% python3 -q
>>> import numpy as np
>>> import numpy.linalg as la
>>> np.set_printoptions(suppress=True, linewidth=200)
>>> rnd = lambda a: np.round(a, 3) + 0
>>> m1 = np.loadtxt("arr.csv", delimiter=",")
>>> m1
array([[-0.863,  1.495,  1.301,  0.731, -1.77 ,  1.814,  0.797,  1.455],
       [ 1.626, -0.577, -0.7  , -1.111,  1.796, -0.011, -0.62 , -1.011],
       [-3.196,  1.187,  1.362,  2.188, -3.617, -0.027,  1.175,  2.017],
       [ 6.206,  0.011, -0.876, -4.124,  5.406,  3.618, -1.395, -2.015],
       [-0.71 , -0.873, -0.6  ,  0.418, -0.002, -1.808, -0.202, -0.521],
       [ 2.996,  1.148,  0.51 , -1.928,  1.772,  3.607, -0.234,  0.029],
       [-0.497, -3.324, -2.476,  0.071,  1.821, -5.41 , -1.202, -2.522],
       [ 3.217, -1.219, -1.409, -2.195,  3.591, -0.002, -1.192, -2.013],
       [ 4.099, -2.704, -2.731, -2.897,  5.388, -1.798, -1.989, -3.499],
       [-3.18 ,  1.191,  1.4  ,  2.194, -3.612, -0.01 ,  1.202,  2.028],
       [-5.268, -1.513, -0.381,  3.4  , -3.629, -5.385,  0.6  ,  0.492],
       [-3.205,  1.17 ,  1.404,  2.186, -3.587, -0.002,  1.185,  2.001],
       [ 2.281,  0.272, -0.119, -1.512,  1.803,  1.788, -0.417, -0.502],
       [-2.1  , -2.721, -1.808,  1.184, -0.005, -5.401, -0.609, -1.469],
       [ 4.105, -2.686, -2.672, -2.934,  5.385, -1.808, -1.988, -3.499],
       [-5.51 ,  0.948,  1.473,  3.701, -5.428, -1.82 ,  1.632,  2.513],
       [-2.518,  2.093,  2.026,  1.794, -3.599,  1.824,  1.396,  2.533],
       [-0.904,  1.49 ,  1.301,  0.694, -1.786,  1.779,  0.841,  1.489],
       [ 0.511,  3.275,  2.514, -0.11 , -1.822,  5.386,  1.209,  2.524],
       [-2.69 ,  4.508,  3.901,  2.079, -5.388,  5.419,  2.399,  4.499],
       [-4.071,  2.696,  2.701,  2.894, -5.421,  1.792,  1.986,  3.499],
       [-1.809,  3.037,  2.605,  1.36 , -3.618,  3.618,  1.63 ,  2.993],
       [ 2.71 , -4.516, -3.901, -2.105,  5.352, -5.374, -2.396, -4.503],
       [-3.404,  3.62 ,  3.319,  2.47 , -5.404,  3.624,  2.168,  4.015],
       [ 1.395,  1.812,  1.193, -0.802,  0.03 ,  3.571,  0.366,  0.998],
       [-3.21 ,  1.183,  1.414,  2.213, -3.587, -0.013,  1.218,  1.999],
       [ 0.015,  0.028,  0.04 , -0.018,  0.015, -0.017, -0.015,  0.011],
       [-0.525, -3.265, -2.513,  0.081,  1.794, -5.419, -1.227, -2.568],
       [ 1.424,  1.812,  1.167, -0.819, -0.016,  3.606,  0.386,  0.997],
       [-3.936,  0.301,  0.829,  2.592, -3.602, -1.813,  1.031,  1.478]])
>>> cen = m1 - m1.mean(axis=0)
>>> U, sv, vt = la.svd(cen, full_matrices=False)
>>> np.searchsorted(np.cumsum(sv ** 2) / (sv ** 2).sum(), 0.9) + 1
np.int64(2)
>>> np.abs(vt[0]).argmax()
np.int64(4)
>>> rnd(sv)
array([33.149, 21.138,  0.143,  0.115,  0.103,  0.089,  0.079,  0.074])
>>> rnd(vt[0] * np.sign(vt[0, np.abs(vt[0]).argmax()]))
array([ 0.396, -0.315, -0.303, -0.284,  0.558, -0.257, -0.215, -0.383])
>>> np.abs(U[:, 0]).argmax()
np.int64(22)
>>> rnd(sv ** 2 / (sv ** 2).sum())
array([0.711, 0.289, 0.   , 0.   , 0.   , 0.   , 0.   , 0.   ])
